$ python3 -q
>>> import numpy as np
>>> import numpy.linalg as la
>>> np.set_printoptions(suppress=True, linewidth=140)
>>> tidy = lambda a: np.round(a, 3) + 0
>>> mat = np.load("case12.npy")
>>> print(mat)
[[-0.87   2.308 -0.888]
 [ 2.308 -0.5   -0.962]
 [-0.888 -0.962 -2.63 ]]
>>> rng = np.random.default_rng(646)
>>> lab = rng.permutation(3)
>>> print(lab)
[2 1 0]
>>> other = mat[lab][:, lab]
>>> print(tidy(la.det(other)), tidy(la.det(mat[lab])))
18.008 -18.008
>>> print(np.trace(other))
-4.0
>>> print(tidy(np.sort(np.abs(la.eigvals(other)))))
[2.001 3.    3.   ]
>>> print(np.diag(other))
[-2.63 -0.5  -0.87]
>>> r0 = np.array([-4, 3, 1, 3, 1, 3])
>>> A = np.array([np.roll(r0, i) for i in range(6)])
>>> print(A)
[[-4  3  1  3  1  3]
 [ 3 -4  3  1  3  1]
 [ 1  3 -4  3  1  3]
 [ 3  1  3 -4  3  1]
 [ 1  3  1  3 -4  3]
 [ 3  1  3  1  3 -4]]
>>> print(A @ (-1.0) ** np.arange(6))
[-11.  11. -11.  11. -11.  11.]
>>> J = np.load("a.npy")
>>> print(J)
[[ 1.9   -0.1   -0.9   -0.7  ]
 [ 1.937 -0.035 -0.961 -0.746]
 [-0.9   -1.    -1.4    0.   ]
 [-0.5   -0.8    0.3    0.4  ]
 [ 1.    -1.8   -0.3    0.4  ]
 [ 0.3   -0.3    1.     0.3  ]]
>>> r0 = np.array([1, -2])
>>> print(tidy(np.polyval(r0, J[0])))
[-0.1 -2.1 -2.9 -2.7]
>>> print(np.convolve(J[0], r0))
[ 1.9 -3.9 -0.7  1.1  1.4]
>>> ev, V = la.eigh(mat)
>>> vec = np.array([-9, -9, 1])
>>> print(tidy(la.eigvalsh(mat[1:, 1:])))
[-3.   -0.13]
>>> print(tidy(vec @ mat @ vec / (vec @ vec)), tidy(ev[0]), tidy(ev[-1]))
1.801 -3.0 2.001
>>> print((np.sign(V[:, -1].round(6)) == np.sign(V[0, -1].round(6))).astype(int))
[1 1 0]
>>> print(vec @ mat @ vec)
293.596
>>> F = np.array([[0, 3, 1, 1], [1, 3, 1, 3], [1, 0, 3, 1], [3, 0, 1, 0], [0, 1, 3, 2]])
>>> F[:, 2] = 2 * F[:, 1]
>>> print(F)
[[0 3 6 1]
 [1 3 6 3]
 [1 0 0 1]
 [3 0 0 0]
 [0 1 2 2]]
>>> # rank 3
>>> print(np.argsort(-la.norm(F, axis=0).round(6), kind="stable")[:3])
[2 1 3]
>>> print([round(float(x), 3) for x in la.svd(F, compute_uv=False)[:3]])
[10.315, 3.282, 1.955]
>>> Uu, sigma, VT = la.svd(F)
>>> print(tidy(sigma))
[10.315  3.282  1.955  0.   ]
>>> print(np.argmax(sigma[:-1] / (sigma[1:] + 1e-6)) + 1)
3
>>> other = Uu[:, :3] @ np.diag(sigma[:3]) @ VT[:3]
>>> print(tidy(la.norm(F - other) / la.norm(F)))
0.0
>>> print(tidy(other))
[[0. 3. 6. 1.]
 [1. 3. 6. 3.]
 [1. 0. 0. 1.]
 [3. 0. 0. 0.]
 [0. 1. 2. 2.]]
>>> print(tidy(np.abs(F - other).max()))
0.0
>>> other = F + rng.integers(-2, 3, (5, 3)) @ rng.integers(-2, 3, (3, 4))
>>> print(other)
[[ 5  9  2  1]
 [ 1  5  4  9]
 [ 1  3  0  8]
 [ 5  0 -4 -4]
 [-1 -1  0  2]]
>>> print(la.matrix_rank(other - F, tol=1e-8))
3
>>> print(np.abs(other - F).sum(axis=1))
[15 10 10 10  5]
>>> other = np.c_[J[:, :3] @ np.array([[1, 2, 1], [2, 1, 0], [1, 1, 1]]), np.array([1, 2, 0, 1, 2, 0])]
>>> print(tidy(other))
[[ 0.8    2.8    1.     1.   ]
 [ 0.906  2.878  0.976  2.   ]
 [-4.3   -4.2   -2.3    0.   ]
 [-1.8   -1.5   -0.2    1.   ]
 [-2.9   -0.1    0.7    2.   ]
 [ 0.7    1.3    1.3    0.   ]]
>>> print(la.matrix_rank(other))
4
>>> X = np.load("w.npy")
>>> print(X)
[[4.032 6.019 2.031 3.958 4.007 2.071]
 [6.265 8.873 2.972 5.984 6.09  2.855]
 [6.04  8.986 3.085 6.042 6.002 3.024]]
>>> print(la.cond(X) > 100)
True
>>> print(np.argsort(-la.norm(X, axis=0).round(6), kind="stable")[:3])
[1 0 4]
>>> print([round(float(x), 3) for x in la.svd(X, compute_uv=False)[:3]])
[22.557, 0.268, 0.078]
>>> Uu, sigma, VT = la.svd(X)
>>> print(tidy(sigma))
[22.557  0.268  0.078]
>>> other = Uu[:, :1] @ np.diag(sigma[:1]) @ VT[:1]
>>> print(la.matrix_rank(other))
1
>>> print(tidy(np.abs(X - other).max()))
0.137
>>> print(la.matrix_rank(X, rtol=0.05))
1
>>> print(tidy(la.norm(X - other, 2)), tidy(sigma[1]))
0.268 0.268
>>> K = np.loadtxt("run17.csv", delimiter=",")
>>> print(K)
[[ 0.872  2.384 -1.216 -5.379  5.7  ]
 [ 0.305  0.767 -0.403 -1.816  1.94 ]
 [-0.317 -0.759  0.394  1.777 -1.88 ]
 [-0.327 -0.778  0.388  1.853 -1.844]
 [ 0.897  2.384 -1.234 -5.395  5.713]
 [-0.884 -2.447  1.216  5.363 -5.719]
 [-0.864 -2.423  1.144  5.422 -5.701]
 [ 0.922  2.381 -1.176 -5.431  5.746]
 [-0.893 -2.37   1.185  5.381 -5.68 ]
 [-0.589 -1.586  0.788  3.554 -3.781]
 [-1.496 -3.971  1.996  8.999 -9.486]
 [-1.198 -3.206  1.627  7.204 -7.594]
 [-0.28  -0.821  0.385  1.809 -1.919]
 [ 1.178  3.243 -1.616 -7.219  7.572]
 [-1.18  -3.186  1.62   7.204 -7.565]
 [ 0.008  0.017  0.021 -0.006  0.03 ]
 [ 1.202  3.199 -1.607 -7.213  7.566]
 [ 1.456  4.018 -1.994 -9.026  9.474]
 [ 1.509  4.015 -1.97  -8.988  9.459]
 [ 1.138  3.207 -1.589 -7.174  7.61 ]
 [-0.29  -0.793  0.39   1.841 -1.89 ]
 [ 0.016 -0.036  0.013 -0.02  -0.007]
 [ 1.473  3.979 -1.975 -9.017  9.477]
 [-0.608 -1.589  0.797  3.604 -3.795]]
>>> vec = np.array([-9, -4, 3, 3, 8])
>>> y = K @ vec
>>> print(tidy(la.solve(K.T @ K, K.T @ y)))
[-9. -4.  3.  3.  8.]
>>> y = y + 0.05 * rng.normal(size=24)
>>> print(tidy(y))
[  8.37    3.049  -2.657  -2.082   8.193  -8.294  -8.482   8.35   -8.202  -5.565 -13.49  -10.635  -2.979  10.577 -10.65    0.113  10.447
  13.543  13.105  11.557  -2.72   -0.061  13.629  -5.425]
>>> coef, *_ = la.lstsq(K, y)
>>> print(tidy(K.T @ (y - K @ coef)))
[0. 0. 0. 0. 0.]
>>> print([round(float(la.norm(la.solve(K.T @ K + lam * np.eye(5), K.T @ y))), 2) for lam in (0, 1, 10, 100)])
[13.05, 0.99, 0.97, 0.93]
>>> print(coef.round())
[-9. -4.  3.  2.  7.]
>>> print(tidy(coef))
[-9.097 -3.785  3.302  2.48   7.494]
